$ ipython --no-banner

In [1]: import numpy as np

In [2]: from numpy import linalg as LA

In [3]: np.set_printoptions(precision=2, suppress=True, linewidth=160)

In [4]: def tidy(a):
   ...:     return np.round(a, 2) + 0
   ...: 

In [5]: W0 = np.loadtxt("test7.csv", delimiter=",")

In [6]: W0
Out[6]: 
array([[-1.1,  1.6, -0.1, -0.5, -0.2, -0.8,  0.9, -0.7,  1.8,  0.3, -2.1,  1.2],
       [ 0.7, -0.6,  0.1,  0.7,  0.5,  0.8, -2. , -0.5,  1.7,  0.2, -0.4,  0.8],
       [ 0.1,  0.1, -0.6, -2.2, -0.2, -2. , -0.7,  0. , -0.1,  0.3,  0.8, -0.6],
       [-1.3,  0.4, -0.6,  1.2,  2.6,  0.9, -1.6,  0.3,  0.1,  0.1, -0.3,  0.6],
       [ 0.2, -0.2,  0.2, -0.6, -0.2, -1.2,  0.3,  0.1,  1.6,  2.2, -0.3, -0.3],
       [-0.6,  1.7, -1.1,  0.7, -0.2,  0. ,  0.5, -1.1, -1. , -1.2, -0.5, -1.8],
       [-1.1,  0.2,  0.2, -0.9, -1.1,  1.4,  0.6,  1.4,  0.5,  1.4, -0.4, -0.5],
       [-1.6, -0.2,  0.4,  0.6, -1.6, -0.8, -0.9,  0.3, -1.6,  0.6, -1.2, -0.9],
       [ 0.5, -1.7,  0.9, -0.3, -0.8,  0.7,  0.5,  0.1,  1. ,  2.2,  1.4, -0.8]])

In [7]: f = np.array([2, -1])

In [8]: tidy(np.polyval(f, W0[5]))
Out[8]: array([-2.2,  2.4, -3.2,  0.4, -1.4, -1. ,  0. , -3.2, -3. , -3.4, -2. , -4.6])

In [9]: tidy(np.convolve(W0[5], f))
Out[9]: array([-1.2,  4. , -3.9,  2.5, -1.1,  0.2,  1. , -2.7, -0.9, -1.4,  0.2, -3.1,  1.8])

In [10]: np.cross(W0[5, :3], W0[1, :3])
Out[10]: array([-0.49, -0.71, -0.83])

In [11]: tidy(np.array([np.convolve(row, f, "same") for row in W0]))
Out[11]: 
array([[-2.2,  4.3, -1.8, -0.9,  0.1, -1.4,  2.6, -2.3,  4.3, -1.2, -4.5,  4.5],
       [ 1.4, -1.9,  0.8,  1.3,  0.3,  1.1, -4.8,  1. ,  3.9, -1.3, -1. ,  2. ],
       [ 0.2,  0.1, -1.3, -3.8,  1.8, -3.8,  0.6,  0.7, -0.2,  0.7,  1.3, -2. ],
       [-2.6,  2.1, -1.6,  3. ,  4. , -0.8, -4.1,  2.2, -0.1,  0.1, -0.7,  1.5],
       [ 0.4, -0.6,  0.6, -1.4,  0.2, -2.2,  1.8, -0.1,  3.1,  2.8, -2.8, -0.3],
       [-1.2,  4. , -3.9,  2.5, -1.1,  0.2,  1. , -2.7, -0.9, -1.4,  0.2, -3.1],
       [-2.2,  1.5,  0.2, -2. , -1.3,  3.9, -0.2,  2.2, -0.4,  2.3, -2.2, -0.6],
       [-3.2,  1.2,  1. ,  0.8, -3.8,  0. , -1. ,  1.5, -3.5,  2.8, -3. , -0.6],
       [ 1. , -3.9,  3.5, -1.5, -1.3,  2.2,  0.3, -0.3,  1.9,  3.4,  0.6, -3. ]])
